% python3 -q
>>> import numpy as np
>>> np.set_printoptions(precision=4, suppress=True, linewidth=160)
>>> K = np.loadtxt("a.csv", delimiter=",")
>>> print(K)
[[ 0.0553 -0.8662  3.114   1.0205 -0.3287  2.2431 -0.0422 -1.2237]
 [ 0.0255  0.3896  0.6293  3.4823  1.1908 -0.7678  2.2074 -0.037 ]
 [-0.1447  0.5056 -1.9875  0.7991 -0.1206  2.2302 -0.7563  2.7144]
 [ 2.3374 -0.1384 -0.6342  1.6862  1.7708  0.2664 -2.4563 -1.2208]]
>>> rng = np.random.default_rng(104)
>>> M2 = K + rng.integers(-2, 3, (4, 1)) @ rng.integers(-2, 3, (1, 8))
>>> print(M2)
[[-0.9447 -1.8662  1.114  -0.9795  0.6713  1.2431 -2.0422 -0.2237]
 [-1.9745 -1.6104 -3.3707 -0.5177  3.1908 -2.7678 -1.7926  1.963 ]
 [ 0.8553  1.5056  0.0125  2.7991 -1.1206  3.2302  1.2437  1.7144]
 [ 1.3374 -1.1384 -2.6342 -0.3138  2.7708 -0.7336 -4.4563 -0.2208]]
>>> print(np.round(np.linalg.svd(M2 - K, compute_uv=False), 4) + 0)
[10.9087  0.      0.      0.    ]
>>> M2 = np.array([[1, 1],
...     [-1, -1],
...     [-1, 0],
...     [1, -2],
...     [-2, 0],
...     [0, 2],
...     [1, -2],
...     [-2, 1]])
>>> print(np.einsum("ij->j", K))
[ 2.2735 -0.1094  1.1216  6.9881  2.5123  3.9719 -1.0474  0.233 ]
>>> print(np.einsum("ik,kj->ij", K, M2))
[[  1.8906   2.2275]
 [  2.3886 -13.3161]
 [ -3.8076   6.4389]
 [  1.2397   3.328 ]]
>>> print(np.einsum("ij,ij->i", K, K))
[18.1304 19.5563 17.7937 19.4582]
>>> print(M2.T @ K.T)
[[  1.8906   2.3886  -3.8076   1.2397]
 [  2.2275 -13.3161   6.4389   3.328 ]]
>>> vec = np.array([0, 4, 3, 2, 4, 1, 5, 0])
>>> a = np.maximum(K @ vec, 0)
>>> print(np.maximum(K @ vec, 0) - np.maximum(-K @ vec, 0))
[ 8.6356 25.4432 -4.3751 -4.0157]
>>> print(np.maximum(K @ (3 * vec), 0))
[25.9067 76.3297  0.      0.    ]
>>> print(K.T @ a)
[  1.1265   2.4339  42.9018  97.4141  27.4591  -0.1645  55.798  -11.5079]
>>> print(np.flatnonzero(a > 1e-9))
[0 1]
>>> E = np.load("sample3.npy")
>>> print(E)
[[-0.4848  0.009   0.9974  0.4675]
 [-0.587   0.0008  1.1544  0.5854]
 [-0.0104 -0.0262 -0.0035  0.0204]
 [-0.8462  0.0054  1.7122  0.8318]
 [ 0.5813  0.0194 -1.0796 -0.5614]
 [ 0.0589 -0.0175 -0.0504 -0.0179]
 [-0.8884  0.0185  1.788   0.8794]
 [ 0.9748  0.0174 -1.9887 -0.995 ]
 [-0.505   0.0128  1.0302  0.5055]
 [-0.4611  0.0112  0.9436  0.47  ]
 [ 0.3981  0.0023 -0.8398 -0.3836]
 [ 0.6427  0.0069 -1.3032 -0.6672]
 [ 0.1058 -0.0015 -0.1939 -0.081 ]
 [-0.8837  0.0008  1.804   0.919 ]
 [ 1.094   0.0005 -2.1187 -1.0542]
 [ 0.0345 -0.0009  0.051  -0.0078]
 [ 0.4342 -0.0153 -0.9485 -0.4558]
 [-1.0256  0.0051  2.1067  1.0264]
 [ 0.8066  0.0296 -1.6243 -0.8   ]
 [ 0.8569 -0.0057 -1.6558 -0.8216]
 [-0.1438  0.0086  0.2609  0.1455]
 [-0.3007 -0.0028  0.6209  0.3641]
 [ 1.1273 -0.0134 -2.2261 -1.1216]
 [-2.0953  0.0143  4.2257  2.0718]
 [ 0.7745 -0.0086 -1.6023 -0.7888]
 [ 0.5146 -0.0219 -0.9937 -0.5137]
 [-1.4301  0.0048  2.8728  1.4118]
 [-0.1326 -0.0021  0.2277  0.095 ]
 [ 0.8323  0.0203 -1.6368 -0.8353]
 [-0.2042  0.0116  0.4203  0.232 ]
 [-0.7762  0.022   1.5056  0.7505]]
>>> f, r1 = E[4], E[0]
>>> print(round(float(f @ f), 4))
1.819
>>> p = (f @ r1) / (f @ f) * f
>>> print(p)
[-0.518  -0.0173  0.962   0.5003]
>>> print(round((r1 - p) @ f, 4))
0.0
>>> print(r1 - p)
[ 0.0332  0.0263  0.0354 -0.0328]
>>> left, sigma, Vh = np.linalg.svd(E)
>>> print(sigma)
[10.704   0.1178  0.0942  0.0697]
>>> print(np.argmax(sigma[:-1] / (sigma[1:] + 1e-6)) + 1)
1
>>> M2 = left[:, :1] @ np.diag(sigma[:1]) @ Vh[:1]
>>> print(np.linalg.matrix_rank(E, rtol=0.05))
1
>>> print(np.round(np.linalg.norm(E - M2) / np.linalg.norm(E), 4))
0.0155
>>> print(np.linalg.matrix_rank(M2))
1
>>> print(round(np.abs(E - M2).max(), 4))
0.0485
>>> labels = E[:, 3] > np.median(E[:, 3])
>>> f = E[labels].mean(axis=0) - E[~labels].mean(axis=0)
>>> print(((E - E.mean(axis=0)) @ f > 0).astype(int))
[1 1 0 1 0 0 1 0 1 1 0 0 0 1 0 0 0 1 0 0 1 1 0 1 0 0 1 1 0 1 1]
>>> print(labels.astype(int))
[1 1 0 1 0 0 1 0 1 1 0 0 0 1 0 0 0 1 0 0 1 1 0 1 0 0 1 1 0 1 1]
>>> basis = E[[0, 4]].astype(float)
>>> for _ in range(6):
...     labels = np.linalg.norm(E[:, None] - basis, axis=-1).argmin(axis=1)
...     basis = np.array([E[labels == j].mean(axis=0) for j in range(2)])
... 
>>> print(labels)
[0 0 0 0 1 1 0 1 0 0 1 1 1 0 1 0 1 0 1 1 0 0 1 0 1 1 0 0 1 0 0]
>>> print(np.abs(basis[1] - basis[0]).argmax())
2
>>> print(np.bincount(labels))
[17 14]
>>> print(basis)
[[-0.6318  0.0055  1.2775  0.6334]
 [ 0.6573  0.0009 -1.3044 -0.6498]]
>>> w1 = np.array([[2, -1, -2, 0, 2, 2],
...     [-2, 1, 0, 2, 2, -2],
...     [-2, 0, -2, -1, 2, -1],
...     [2, -2, 1, 0, 1, -2]])
>>> c = np.array([6, 7, 7, 0, 4, 3])
>>> hid = np.maximum(E @ w1 + c, 0)
>>> print((hid > 0).mean(axis=0))
[0.9677 1.     1.     0.4516 1.     0.7097]
>>> basis = np.array([[6, 8], [2, 4], [1, 0], [0, 1], [2, 9], [9, 9]])
>>> print(w1 @ basis)
[[ 30  48]
 [-24 -10]
 [-19  -8]
 [ -7  -1]]
>>> print((hid @ basis).round(6).argmax(axis=1))
[1 1 1 1 1 1 1 1 1 1 1 1 1 1 1 1 1 1 1 1 1 1 1 1 1 1 1 1 1 1 1]
>>> X = np.load("out8.npy")
>>> print(X)
[[ 0.      0.3556 -0.7751 -0.5223]
 [-0.8359 -0.2051 -0.3459  0.3736]
 [ 0.2229  0.656  -0.1711  0.7005]
 [-0.5016  0.6334  0.5004 -0.3113]]
>>> vec = np.array([1, 2, 0, -3])
>>> print(X @ vec)
[ 2.2781 -2.3669 -0.5667  1.6991]
>>> vec = np.array([0, 2, 3, 0])
>>> print(np.abs(np.linalg.eigvals(X)))
[1. 1. 1. 1.]
>>> print([p for p in range(1, 25) if np.allclose(np.linalg.matrix_power(X, p), np.eye(4))])
[]
>>> print(round(float(np.linalg.norm(vec)), 4), np.round(np.linalg.norm(X @ vec), 4))
3.6056 3.6056
>>> print(round(float(np.linalg.det(2 * X)), 4), round(float(np.linalg.det(X)), 4))
-16.0 -1.0
>>> M2 = np.array([[5, -7], [-8, -5], [-3, -7], [-8, 5]])
>>> print(np.einsum("ik,kj->ij", X, M2))
[[ 3.659   1.036 ]
 [-4.4898 11.1658]
 [-9.2241 -0.1399]
 [-6.5856 -4.7151]]
>>> print(X @ M2)
[[ 3.659   1.036 ]
 [-4.4898 11.1658]
 [-9.2241 -0.1399]
 [-6.5856 -4.7151]]
>>> print(np.vstack([X, M2.T]).shape)
(6, 4)
>>> print(np.einsum("ik,kj->ji", X, M2))
[[ 3.659  -4.4898 -9.2241 -6.5856]
 [ 1.036  11.1658 -0.1399 -4.7151]]
>>> f, r1 = X[2], X[3]
>>> print(f @ r1)
0.0
>>> print(round(f @ f, 4))
1.0
>>> p = (f @ r1) / (f @ f) * f
>>> print(p)
[ 0.  0. -0.  0.]
>>> W0 = np.load("w.npy")
>>> print(W0)
[[-10.0958 -15.5992 -17.2429  10.2087  -3.2523]
 [ -9.495  -14.8322 -15.8124   9.0893  -3.5708]
 [ -8.7615 -13.8883 -14.1139   7.7756  -3.9064]
 [ -8.5489 -13.6131 -13.6319   7.4061  -3.9923]
 [ -6.5431 -10.9736  -9.3272   4.1926  -4.5316]
 [ -6.5043 -10.9217  -9.2486   4.1356  -4.5368]
 [ -1.3269  -3.3221  -0.8079  -0.9646  -2.7338]
 [ -0.871   -2.4875  -0.3547  -1.0133  -2.1746]
 [ -0.7067  -2.1628  -0.2145  -0.9918  -1.9341]
 [ -0.4548  -1.6229  -0.0319  -0.8984  -1.5049]
 [ -0.0079  -0.1617   0.0457  -0.1509  -0.1614]
 [ -0.4616   0.7152  -0.5793   1.2099   0.5945]
 [ -0.4949   0.7236  -0.6021   1.2495   0.5896]
 [ -0.5228   0.7296  -0.6205   1.2811   0.5841]
 [ -0.5973   0.7413  -0.6667   1.36     0.5636]
 [ -0.6173   0.7435  -0.6785   1.38     0.5569]
 [ -0.9005   0.7431  -0.8193   1.6149   0.4142]
 [ -0.9165   0.7417  -0.826    1.6259   0.404 ]
 [ -1.7811   0.5305  -1.043    1.9903  -0.3845]
 [ -2.8748   0.0619  -1.0193   2.0189  -1.8141]
 [ -2.9067   0.0463  -1.0147   2.0145  -1.8612]
 [ -4.4645  -0.8048  -0.5654   1.517   -4.4357]
 [ -4.7406  -0.9694  -0.4446   1.3786  -4.9422]
 [ -5.6098  -1.5074   0.0068   0.8582  -6.6215]
 [ -6.0134  -1.766    0.2511   0.576   -7.4419]
 [ -6.627   -2.1682   0.6621   0.1014  -8.7346]
 [ -6.9217  -2.3648   0.8757  -0.1451  -9.374 ]
 [ -7.4685  -2.735    1.2991  -0.633  -10.5909]
 [ -8.1803  -3.2264   1.9005  -1.3247 -12.2317]
 [-11.2245  -5.4216   5.057   -4.9299 -19.8958]]
>>> # looks like rank 3
>>> Xc = W0 - W0.mean(axis=0)
>>> left, sigma, Vh = np.linalg.svd(Xc, full_matrices=False)
>>> print(np.round(sigma ** 2 / (sigma ** 2).sum(), 4) + 0)
[0.6676 0.312  0.0204 0.     0.    ]
>>> print(sigma.round(4) + 0)
[45.1396 30.8599  7.883   0.      0.    ]
>>> print(np.searchsorted(np.cumsum(sigma ** 2) / (sigma ** 2).sum(), 0.9) + 1)
2
>>> print(np.round(Xc.mean(axis=0), 4) + 0)
[0. 0. 0. 0. 0.]
>>> print((np.sign(left[:, 0]) == np.sign(left[0, 0])).astype(int))
[1 1 1 1 1 1 0 0 0 0 0 0 0 0 0 0 0 0 0 0 0 0 0 0 0 0 0 0 0 0]
>>> print(np.linalg.matrix_rank(Xc))
3
>>> print(Vh[0] * np.sign(Vh[0, np.abs(Vh[0]).argmax()]))
[ 0.2921  0.6124  0.6498 -0.339   0.0505]
>>> q, vecs = np.linalg.qr(E[:, :3])[0], np.linalg.qr(E[:, 3:])[0]
>>> sigma = np.linalg.svd(q.T @ vecs, compute_uv=False)
>>> print((sigma > 0.9).sum())
1
>>> left, sigma, Vh = np.linalg.svd(W0)
>>> print(np.argmax(sigma[:-1] / (sigma[1:] + 1e-6)) + 1)
3
>>> print(sigma.round(4) + 0)
[58.4344 34.8143  9.0855  0.      0.    ]
>>> M2 = left[:, :3] @ np.diag(sigma[:3]) @ Vh[:3]
>>> print(np.round(np.abs(W0 - M2).max(), 4))
0.0
>>> print(M2)
[[-10.0958 -15.5992 -17.2429  10.2087  -3.2523]
 [ -9.495  -14.8322 -15.8124   9.0893  -3.5708]
 [ -8.7615 -13.8883 -14.1139   7.7756  -3.9064]
 [ -8.5489 -13.6131 -13.6319   7.4061  -3.9923]
 [ -6.5431 -10.9736  -9.3272   4.1926  -4.5316]
 [ -6.5043 -10.9217  -9.2486   4.1356  -4.5368]
 [ -1.3269  -3.3221  -0.8079  -0.9646  -2.7338]
 [ -0.871   -2.4875  -0.3547  -1.0133  -2.1746]
 [ -0.7067  -2.1628  -0.2145  -0.9918  -1.9341]
 [ -0.4548  -1.6229  -0.0319  -0.8984  -1.5049]
 [ -0.0079  -0.1617   0.0457  -0.1509  -0.1614]
 [ -0.4616   0.7152  -0.5793   1.2099   0.5945]
 [ -0.4949   0.7236  -0.6021   1.2495   0.5896]
 [ -0.5228   0.7296  -0.6205   1.2811   0.5841]
 [ -0.5973   0.7413  -0.6667   1.36     0.5636]
 [ -0.6173   0.7435  -0.6785   1.38     0.5569]
 [ -0.9005   0.7431  -0.8193   1.6149   0.4142]
 [ -0.9165   0.7417  -0.826    1.6259   0.404 ]
 [ -1.7811   0.5305  -1.043    1.9903  -0.3845]
 [ -2.8748   0.0619  -1.0193   2.0189  -1.8141]
 [ -2.9067   0.0463  -1.0147   2.0145  -1.8612]
 [ -4.4645  -0.8048  -0.5654   1.517   -4.4357]
 [ -4.7406  -0.9694  -0.4446   1.3786  -4.9422]
 [ -5.6098  -1.5074   0.0068   0.8582  -6.6215]
 [ -6.0134  -1.766    0.2511   0.576   -7.4419]
 [ -6.627   -2.1682   0.6621   0.1014  -8.7346]
 [ -6.9217  -2.3648   0.8757  -0.1451  -9.374 ]
 [ -7.4685  -2.735    1.2991  -0.633  -10.5909]
 [ -8.1803  -3.2264   1.9005  -1.3247 -12.2317]
 [-11.2245  -5.4216   5.057   -4.9299 -19.8958]]
>>> print(round(float(np.linalg.norm(W0 - M2) / np.linalg.norm(W0)), 4))
0.0
>>> print(np.linalg.matrix_rank(W0, rtol=0.05))
3
